$ python -q
>>> import numpy as np
>>> np.set_printoptions(precision=1, suppress=True, linewidth=100)
>>> rng = np.random.default_rng(91)
>>> data = np.eye(3, dtype=int)[rng.permutation(3)]
>>> data
array([[0, 1, 0],
       [1, 0, 0],
       [0, 0, 1]])
>>> round(float(np.linalg.norm(data[1] - data[2])), 1)
1.4
>>> np.round(np.linalg.norm(data[1], 1), 1), round(float(np.linalg.norm(data[1], np.inf)), 1)
(np.float64(1.0), 1.0)
>>> np.linalg.norm(data, axis=0)
array([1., 1., 1.])
>>> data[1] @ data[2]
np.int64(0)
>>> print(round(np.linalg.norm(data, 2), 1))
1.0
>>> np.linalg.norm(data, axis=1)
array([1., 1., 1.])
>>> print(np.round(np.linalg.norm(data, "nuc"), 1))
3.0
>>> np.allclose(data, data.T)
True
>>> np.round(np.abs(np.linalg.eigvals(data)).max(), 1)
np.float64(1.0)
>>> round(float(np.linalg.det(data)), 1)
-1.0
>>> np.sort(np.abs(np.linalg.eigvals(data)))
array([1., 1., 1.])
>>> (data + data.T) / 2
array([[0., 1., 0.],
       [1., 0., 0.],
       [0., 0., 1.]])
>>> np.allclose(data @ data.T, data.T @ data)
True
>>> data.sum(axis=1)
array([1, 1, 1])
>>> pr = np.eye(3)[2]
>>> for _ in range(6):
...     pr = pr @ data
...     print(pr.round(1))
... 
[0. 0. 1.]
[0. 0. 1.]
[0. 0. 1.]
[0. 0. 1.]
[0. 0. 1.]
[0. 0. 1.]
>>> F = np.load("block17.npy")
>>> print(F)
[[1 0 0 0 0 0]
 [0 0 0 0 0 1]
 [0 0 1 0 0 0]
 [0 0 0 0 1 0]
 [0 1 0 0 0 0]
 [0 0 0 1 0 0]]
>>> def softmax(z):
...     e = np.exp(z - z.max(axis=-1, keepdims=True))
...     return e / e.sum(axis=-1, keepdims=True)
... 
>>> print(softmax(F).sum(axis=1))
[1. 1. 1. 1. 1. 1.]
>>> softmax(F[0] + 2)
array([0.4, 0.1, 0.1, 0.1, 0.1, 0.1])
>>> np.round(softmax(10 * F[0]), 1) + 0
array([1., 0., 0., 0., 0., 0.])
>>> softmax(F[0])
array([0.4, 0.1, 0.1, 0.1, 0.1, 0.1])
>>> scores = F @ F.T / np.sqrt(6)
>>> softmax(scores)
array([[0.2, 0.2, 0.2, 0.2, 0.2, 0.2],
       [0.2, 0.2, 0.2, 0.2, 0.2, 0.2],
       [0.2, 0.2, 0.2, 0.2, 0.2, 0.2],
       [0.2, 0.2, 0.2, 0.2, 0.2, 0.2],
       [0.2, 0.2, 0.2, 0.2, 0.2, 0.2],
       [0.2, 0.2, 0.2, 0.2, 0.2, 0.2]])
>>> softmax(scores + np.triu(np.full(scores.shape, -np.inf), 1))
array([[1. , 0. , 0. , 0. , 0. , 0. ],
       [0.4, 0.6, 0. , 0. , 0. , 0. ],
       [0.3, 0.3, 0.4, 0. , 0. , 0. ],
       [0.2, 0.2, 0.2, 0.3, 0. , 0. ],
       [0.2, 0.2, 0.2, 0.2, 0.3, 0. ],
       [0.2, 0.2, 0.2, 0.2, 0.2, 0.2]])
>>> softmax(scores).round(6).argmax(axis=1)
array([0, 1, 2, 3, 4, 5])
>>> print(F @ F)
[[1 0 0 0 0 0]
 [0 0 0 1 0 0]
 [0 0 1 0 0 0]
 [0 1 0 0 0 0]
 [0 0 0 0 0 1]
 [0 0 0 0 1 0]]
>>> print(np.linalg.matrix_power(F, 2))
[[1 0 0 0 0 0]
 [0 0 0 1 0 0]
 [0 0 1 0 0 0]
 [0 1 0 0 0 0]
 [0 0 0 0 0 1]
 [0 0 0 0 1 0]]
>>> print(np.allclose(F, F.T))
False
>>> z = rng.permutation(6)
>>> B = F[:, z] * rng.choice([-1, 1], 6)
>>> print(B)
[[ 0  0  0 -1  0  0]
 [-1  0  0  0  0  0]
 [ 0  0  0  0  1  0]
 [ 0  0  1  0  0  0]
 [ 0  0  0  0  0  1]
 [ 0  1  0  0  0  0]]
>>> left, _, vt = np.linalg.svd(F.T @ B)
>>> np.linalg.lstsq(F, B)[0]
array([[ 0.,  0.,  0., -1.,  0.,  0.],
       [ 0.,  0.,  0.,  0.,  0.,  1.],
       [ 0.,  0.,  0.,  0.,  1.,  0.],
       [ 0.,  1.,  0.,  0.,  0.,  0.],
       [ 0.,  0.,  1.,  0.,  0.,  0.],
       [-1.,  0.,  0.,  0.,  0.,  0.]])
>>> z
array([5, 3, 4, 0, 2, 1])
>>> print(np.linalg.matrix_rank(B))
6
>>> B.sum(axis=0)
array([-1,  1,  1, -1,  1,  1])
>>> print(np.linalg.svd(B, compute_uv=False))
[1. 1. 1. 1. 1. 1.]
>>> B.shape
(6, 6)
>>> B.sum(axis=1)
array([-1, -1,  1,  1,  1,  1])
>>> B.mean(axis=0)
array([-0.2,  0.2,  0.2, -0.2,  0.2,  0.2])
>>> np.count_nonzero(B)
np.int64(6)
>>> u, v = F[0], F[4]
>>> print(u @ v)
0
>>> pr = (u @ v) / (u @ u) * u
>>> print(np.round(np.linalg.norm(u + v) ** 2 + np.linalg.norm(u - v) ** 2, 1))
4.0
>>> np.outer(u, v)
array([[0, 1, 0, 0, 0, 0],
       [0, 0, 0, 0, 0, 0],
       [0, 0, 0, 0, 0, 0],
       [0, 0, 0, 0, 0, 0],
       [0, 0, 0, 0, 0, 0],
       [0, 0, 0, 0, 0, 0]])
>>> X = np.load("layer15.npy")
>>> X
array([[0.3, 0.3, 0. , 0. , 0.3, 0. ],
       [0.3, 0.3, 0. , 0. , 0.3, 0. ],
       [0.3, 0. , 0.3, 0. , 0. , 0.3],
       [0. , 0. , 0. , 1. , 0. , 0. ],
       [0. , 0. , 0. , 0.3, 0.7, 0. ],
       [0. , 0. , 0. , 0. , 0. , 1. ]])
>>> X @ np.ones(6)
array([1., 1., 1., 1., 1., 1.])
>>> print(np.linalg.matrix_power(X, 2))
[[0.2 0.2 0.  0.1 0.4 0. ]
 [0.2 0.2 0.  0.1 0.4 0. ]
 [0.2 0.1 0.1 0.  0.1 0.4]
 [0.  0.  0.  1.  0.  0. ]
 [0.  0.  0.  0.6 0.4 0. ]
 [0.  0.  0.  0.  0.  1. ]]
>>> pr = np.eye(6)[1]
>>> for _ in range(4):
...     pr = pr @ X
...     print(pr.round(1))
... 
[0.3 0.3 0.  0.  0.3 0. ]
[0.2 0.2 0.  0.1 0.4 0. ]
[0.1 0.1 0.  0.3 0.4 0. ]
[0.1 0.1 0.  0.4 0.4 0. ]
>>> K = np.load("case16.npy")
>>> K
array([[ 2,  0,  1,  1],
       [ 2,  1, -1, -2],
       [ 0,  0, -1,  2],
       [ 1,  1,  2, -1]])
>>> B = np.array([[-1, -2], [1, -1], [2, 1], [2, 0]])
>>> np.linalg.matrix_rank(K @ B)
np.int64(2)
>>> K @ B
array([[ 2, -3],
       [-7, -6],
       [ 2, -1],
       [ 2, -1]])
>>> np.linalg.matrix_rank(np.vstack([K, B.T]))
np.int64(4)
>>> B.T @ K.T
array([[ 2, -7,  2,  2],
       [-3, -6, -1, -1]])
>>> print(np.vstack([K, B.T]).shape)
(6, 4)
>>> B = np.linalg.inv(K)
>>> print(np.linalg.det(K) * B)
[[ -7.  -3.   2.   3.]
 [ 10.  -3. -15. -14.]
 [ -2.   4.   3.  -4.]
 [ -1.   2.  -7.  -2.]]
>>> print(np.allclose(B, K.T))
False
>>> hat = np.triu(np.array([[-3, -3, 0, 1], [3, 3, 0, 0], [3, 0, 0, -1], [-2, 2, 2, 3]]), 1) + np.eye(4)
>>> B = hat @ K @ np.linalg.inv(hat)
>>> B
array([[ -3., -11.,   6.,  15.],
       [  2.,   7.,  -1.,  -5.],
       [ -1.,  -4.,  -3.,   1.],
       [  1.,   4.,   2.,   0.]])
>>> data @ data.T
array([[1, 0, 0],
       [0, 1, 0],
       [0, 0, 1]])
>>> print(np.linalg.svd(data, compute_uv=False))
[1. 1. 1.]
